In [1]: import numpy as np

In [2]: np.set_printoptions(precision=4, suppress=True, linewidth=140, sign=" ")

In [3]: def rnd(a):
   ...:     return np.round(a, 4) + 0
   ...: 

In [4]: data = np.load("layer19.npy")

In [5]: data
Out[5]: 
array([[ 0,  0,  0,  0,  0],
       [ 0,  0,  1,  0,  1],
       [ 0,  1,  0,  0,  1],
       [ 0,  0,  0,  0,  0],
       [ 0,  1,  1,  0,  0]])

In [6]: # row 3 repeats row 0

In [7]: data @ data
Out[7]: 
array([[ 0,  0,  0,  0,  0],
       [ 0,  2,  1,  0,  1],
       [ 0,  1,  2,  0,  1],
       [ 0,  0,  0,  0,  0],
       [ 0,  1,  1,  0,  2]])

In [8]: (np.linalg.matrix_power((data != 0) + (data.T != 0) + np.eye(5), 5) > 0).astype(int)
Out[8]: 
array([[ 1,  0,  0,  0,  0],
       [ 0,  1,  1,  0,  1],
       [ 0,  1,  1,  0,  1],
       [ 0,  0,  0,  1,  0],
       [ 0,  1,  1,  0,  1]])

In [9]: (data + data.T) / 2
Out[9]: 
array([[ 0.,  0.,  0.,  0.,  0.],
       [ 0.,  0.,  1.,  0.,  1.],
       [ 0.,  1.,  0.,  0.,  1.],
       [ 0.,  0.,  0.,  0.,  0.],
       [ 0.,  1.,  1.,  0.,  0.]])

In [10]: np.allclose(data @ data.T, data.T @ data)
Out[10]: True

In [11]: rnd(np.sort(np.abs(np.linalg.eigvals(data))))
Out[11]: array([ 0.,  0.,  1.,  1.,  2.])

In [12]: mat = np.loadtxt("x.csv", delimiter=",")

In [13]: mat
Out[13]: 
array([[ 6.,  1.,  1.],
       [ 1.,  6.,  1.],
       [ 1.,  1.,  6.]])

In [14]: # equal to its transpose

In [15]: x0 = np.array([1, 1, -1])

In [16]: y = mat @ x0

In [17]: c, lr = np.zeros(3), 1 / np.linalg.norm(mat, 2) ** 2

In [18]: for i in range(25):
    ...:     c -= lr * mat.T @ (mat @ c - y)
    ...:     if i % 5 == 0: print(i, round(np.linalg.norm(mat @ c - y), 4))
    ...: 
0 4.9755
5 0.4181
10 0.0351
15 0.003
20 0.0002

In [19]: rnd(c)
Out[19]: array([ 1.,  1., -1.])

In [20]: vals, evecs = np.linalg.eig(mat)

In [21]: rnd(np.prod(vals))
Out[21]: np.float64(200.0)

In [22]: rng = np.random.default_rng(36056)

In [23]: lab = rng.permutation(3)

In [24]: B = mat[:, lab] * rng.choice([-1, 1], 3)

In [25]: B
Out[25]: 
array([[ 1.,  6., -1.],
       [ 6.,  1., -1.],
       [ 1.,  1., -6.]])

In [26]: left, _, vt = np.linalg.svd(mat.T @ B)

In [27]: rnd(left @ vt)
Out[27]: 
array([[ 0.,  1.,  0.],
       [ 1.,  0.,  0.],
       [ 0.,  0., -1.]])

In [28]: lab
Out[28]: array([ 1,  0,  2])

In [29]: vals, evecs = np.linalg.eigh(mat)

In [30]: rnd(vals)
Out[30]: array([ 5.,  5.,  8.])

In [31]: rnd(np.abs(evecs[:, -1]))
Out[31]: array([ 0.5774,  0.5774,  0.5774])

In [32]: (vals > 1e-8).sum(), (vals < -1e-8).sum()
Out[32]: (np.int64(3), np.int64(0))

In [33]: rnd(evecs @ np.diag(vals) @ evecs.T)
Out[33]: 
array([[ 6.,  1.,  1.],
       [ 1.,  6.,  1.],
       [ 1.,  1.,  6.]])

In [34]: rnd(np.linalg.eigvalsh(mat + 5 * np.eye(3)))
Out[34]: array([ 10.,  10.,  13.])

In [35]: x0 = np.ones(3)

In [36]: for _ in range(7):
    ...:     x0 = mat @ x0
    ...:     x0 /= np.linalg.norm(x0)
    ...:     print(round(x0 @ mat @ x0, 4))
    ...: 
8.0
8.0
8.0
8.0
8.0
8.0
8.0

In [37]: rnd(x0)
Out[37]: array([ 0.5774,  0.5774,  0.5774])

In [38]: rnd(np.linalg.eigvalsh(mat)[-1])
Out[38]: np.float64(8.0)
